% python3 -q
>>> import numpy as np
>>> np.set_printoptions(precision=1, suppress=True, linewidth=160, floatmode="fixed")
>>> rd = lambda a: np.round(a, 1) + 0
>>> arr = np.load("w.npy")
>>> arr
array([[ 1, -2,  1, -2,  1, -2],
       [ 2,  0,  2,  0,  2,  0],
       [-1,  0, -1,  0, -1,  0],
       [ 1, -2,  1, -2,  1, -2],
       [ 2,  0,  2,  0,  2,  0],
       [-1,  0, -1,  0, -1,  0]])
>>> rng = np.random.default_rng(97)
>>> z = rng.permutation(6)
>>> z
array([4, 1, 3, 0, 5, 2])
>>> A2 = arr[z][:, z]
>>> A2
array([[ 2,  0,  0,  2,  0,  2],
       [ 2,  0,  0,  2,  0,  2],
       [ 1, -2, -2,  1, -2,  1],
       [ 1, -2, -2,  1, -2,  1],
       [-1,  0,  0, -1,  0, -1],
       [-1,  0,  0, -1,  0, -1]])
>>> rd(np.linalg.det(A2)), rd(np.linalg.det(arr[z]))
(np.float64(0.0), np.float64(0.0))
>>> np.diag(A2)
array([ 2,  0, -2,  1,  0, -1])
>>> f, g = A2[3], A2[4]
>>> f @ f
np.int64(15)
>>> f @ g
np.int64(-3)
>>> pr = (f @ g) / (f @ f) * f
>>> (g - pr) @ f
np.float64(0.0)
>>> np.linalg.matrix_rank(np.outer(f, g))
np.int64(1)
>>> rd(np.linalg.norm(f + g) ** 2 + np.linalg.norm(f - g) ** 2)
np.float64(36.0)
>>> g - pr
array([-0.8, -0.4, -0.4, -0.8, -0.4, -0.8])
>>> K = np.array([[-2.6, -0.9, -0.1],
...     [1.3, 0.6, 0.3],
...     [-3.6, -1.1, -0.2],
...     [2.3, 0.7, 0.7],
...     [2.7, 0.8, -0.7],
...     [-5.5, -1.9, -0.8],
...     [2.6, 0.8, 0.7],
...     [0.2, 0.1, 0.2],
...     [2.7, 0.8, -2.5],
...     [-1.8, -0.6, -0.8],
...     [1.2, 0.3, -1.5],
...     [-0.4, 0.1, 0.0],
...     [-2.3, -0.8, -0.7],
...     [0.3, 0.1, 1.3]])
>>> d = np.linalg.norm(K[:, None] - K[None], axis=-1)
>>> rd(np.linalg.norm(K, axis=1))
array([2.8, 1.5, 3.8, 2.5, 2.9, 5.9, 2.8, 0.3, 3.8, 2.1, 1.9, 0.4, 2.5, 1.3])
>>> rd(np.linalg.norm(K - K.mean(axis=0), axis=1))
array([2.5, 1.8, 3.5, 2.8, 3.1, 5.6, 3.1, 0.7, 3.8, 1.8, 1.9, 0.4, 2.3, 1.7])
>>> np.unravel_index(d.round(6).argmax(), d.shape)
(np.int64(5), np.int64(8))
